$ ipython --no-banner

In [1]: import numpy as np

In [2]: np.set_printoptions(precision=2, suppress=True, linewidth=120, floatmode="fixed")

In [3]: def rnd(a):
   ...:     return np.round(a, 2) + 0
   ...: 

In [4]: m1 = np.loadtxt("test3.csv", delimiter=",")

In [5]: print(m1)
[[ 0.00 -1.00 -1.00  0.00 -2.00 -2.00 -1.00  2.00  2.00  2.00  1.00]
 [-2.00 -1.00  1.00  2.00  1.00  0.00  0.00 -2.00  2.00  2.00  1.00]
 [ 1.00  1.00  0.00 -2.00 -1.00 -2.00  1.00 -2.00  2.00  0.00  0.00]
 [ 1.00  2.00 -2.00 -1.00  1.00 -2.00 -1.00  0.00 -2.00 -1.00  0.00]
 [-1.00 -2.00 -1.00  0.00 -2.00  1.00  1.00  1.00  1.00  2.00 -1.00]
 [ 1.00 -2.00 -1.00 -1.00  1.00 -1.00 -1.00  0.00  1.00  1.00  2.00]
 [ 1.00  1.00  0.00 -2.00 -1.00 -2.00  1.00 -2.00  2.00  0.00  0.00]
 [-1.00 -1.00  1.00  2.00  1.00  2.00  0.00  1.00  1.00  1.00 -2.00]]

In [6]: left, sig, vt = np.linalg.svd(m1, full_matrices=False)

In [7]: print(rnd(np.abs(vt[0])))
[0.37 0.39 0.19 0.50 0.06 0.51 0.00 0.24 0.09 0.28 0.15]

In [8]: print(rnd(left.T @ left))
[[1.00 0.00 0.00 0.00 0.00 0.00 0.00 0.00]
 [0.00 1.00 0.00 0.00 0.00 0.00 0.00 0.00]
 [0.00 0.00 1.00 0.00 0.00 0.00 0.00 0.00]
 [0.00 0.00 0.00 1.00 0.00 0.00 0.00 0.00]
 [0.00 0.00 0.00 0.00 1.00 0.00 0.00 0.00]
 [0.00 0.00 0.00 0.00 0.00 1.00 0.00 0.00]
 [0.00 0.00 0.00 0.00 0.00 0.00 1.00 0.00]
 [0.00 0.00 0.00 0.00 0.00 0.00 0.00 1.00]]

In [9]: rk = np.linalg.matrix_rank(m1)

In [10]: print(rk)
7

In [11]: null = np.linalg.svd(m1)[2][rk:].T

In [12]: print([int(np.linalg.matrix_rank(np.delete(m1, i, axis=0))) for i in range(8)])
[6, 6, 7, 6, 6, 6, 7, 6]

In [13]: left, sig, vt = np.linalg.svd(m1)

In [14]: vecs = vt[:(sig > 1e-8).sum()]

In [15]: rng = np.random.default_rng(3266)

In [16]: vec = m1[4] + 4 * m1[1] + rng.integers(2) * np.eye(11)[9]

In [17]: print(vec)
[-9.00 -6.00  3.00  8.00  2.00  1.00  1.00 -7.00  9.00 10.00  3.00]

In [18]: print(rnd(np.linalg.norm(vec - vecs.T @ vecs @ vec)))
0.0

In [19]: B = m1 + rng.integers(-2, 3, (8, 7)) @ rng.integers(-2, 3, (7, 11))

In [20]: print(B)
[[ -8.00   3.00  -6.00  -8.00   9.00  -5.00   3.00  -9.00   0.00  -6.00   2.00]
 [  0.00  -1.00   8.00  10.00  -7.00  -1.00   0.00   7.00  -2.00   5.00  12.00]
 [  5.00  -3.00  -8.00  -3.00  -2.00   7.00   6.00   1.00  -4.00  -5.00   1.00]
 [ -6.00  12.00  -2.00  -7.00   6.00  -9.00  -2.00 -13.00   4.00  -4.00   8.00]
 [ -4.00  -2.00  -1.00   0.00  -4.00  -3.00  -9.00  -2.00  15.00   5.00  -7.00]
 [  3.00  -5.00  -8.00  -8.00  10.00   6.00   9.00  -3.00  -9.00  -2.00  -8.00]
 [  2.00   7.00   8.00   0.00  -2.00  -6.00  -1.00  -1.00  -2.00   8.00   4.00]
 [  9.00   4.00  -4.00   3.00  -6.00   5.00  -8.00   0.00   3.00  -6.00  10.00]]

In [21]: print(rnd(np.linalg.svd(B - m1, compute_uv=False)))
[35.74 31.89 23.58 20.04  9.38  3.68  2.29  0.00]

In [22]: print(B - m1)
[[ -8.00   4.00  -5.00  -8.00  11.00  -3.00   4.00 -11.00  -2.00  -8.00   1.00]
 [  2.00   0.00   7.00   8.00  -8.00  -1.00   0.00   9.00  -4.00   3.00  11.00]
 [  4.00  -4.00  -8.00  -1.00  -1.00   9.00   5.00   3.00  -6.00  -5.00   1.00]
 [ -7.00  10.00   0.00  -6.00   5.00  -7.00  -1.00 -13.00   6.00  -3.00   8.00]
 [ -3.00   0.00   0.00   0.00  -2.00  -4.00 -10.00  -3.00  14.00   3.00  -6.00]
 [  2.00  -3.00  -7.00  -7.00   9.00   7.00  10.00  -3.00 -10.00  -3.00 -10.00]
 [  1.00   6.00   8.00   2.00  -1.00  -4.00  -2.00   1.00  -4.00   8.00   4.00]
 [ 10.00   5.00  -5.00   1.00  -7.00   3.00  -8.00  -1.00   2.00  -7.00  12.00]]

In [23]: X = np.load("a.npy")

In [24]: print(X)
[[-3.29  3.85  1.62  1.60  0.56 -0.56 -0.54 -2.96 -0.08 -0.62]
 [-1.22  1.24  3.31  2.95 -1.47 -1.01  1.71 -1.34 -1.16 -3.01]
 [ 6.29 -7.20 -0.87 -0.60 -2.41  0.61  2.89  5.11 -0.67 -1.48]
 [ 2.45 -3.84  2.25  0.60 -2.65 -1.07  2.17  2.71 -1.63 -2.20]
 [-5.26  6.71  3.68  4.55  0.30 -0.82  0.48 -5.53 -0.37 -2.87]
 [ 1.49 -2.25  2.53  1.65 -2.31 -0.89  2.29  1.36 -1.42 -2.73]
 [-0.21 -0.05 -0.62 -1.10  0.44 -0.04 -0.86  0.26  0.18  1.12]]

In [25]: B = X / np.linalg.norm(X, axis=1)
---------------------------------------------------------------------------
ValueError                                Traceback (most recent call last)
Cell In[25], line 1
----> 1 B = X / np.linalg.norm(X, axis=1)

ValueError: operands could not be broadcast together with shapes (7,10) (7,) 

In [26]: B = X / np.linalg.norm(X, axis=1, keepdims=True)

In [27]: cov = B @ B.T

In [28]: print((np.abs(cov) > 0.9).astype(int))
[[1 0 1 0 1 0 0]
 [0 1 0 0 0 0 0]
 [1 0 1 0 0 0 0]
 [0 0 0 1 0 1 0]
 [1 0 0 0 1 0 0]
 [0 0 0 1 0 1 0]
 [0 0 0 0 0 0 1]]

In [29]: print(np.argwhere(np.triu(np.abs(cov) > 0.95, 1)))
[[0 4]]

In [30]: print(rnd(cov[2]))
[-0.91 -0.20  1.00  0.83 -0.79  0.63 -0.16]

In [31]: print((cov - 2 * np.eye(7)).round(6).argmax(axis=1))
[4 4 3 5 0 3 2]

In [32]: vec = np.array([3, -2, 1, 3, -2, -3, -3, 2, 2, 3])

In [33]: h1 = np.maximum(X @ vec, 0)

In [34]: print(rnd(np.tanh(X @ vec)))
[-1.00 -1.00  1.00  1.00 -1.00  1.00  0.92]

In [35]: print(rnd(np.maximum(X @ (3 * vec), 0)))
[ 0.00  0.00 88.08 49.92  0.00 25.68  4.83]

In [36]: print(rnd(np.maximum(X @ vec, 0) - np.maximum(-X @ vec, 0)))
[-16.91  -7.17  29.36  16.64 -31.86   8.56   1.61]
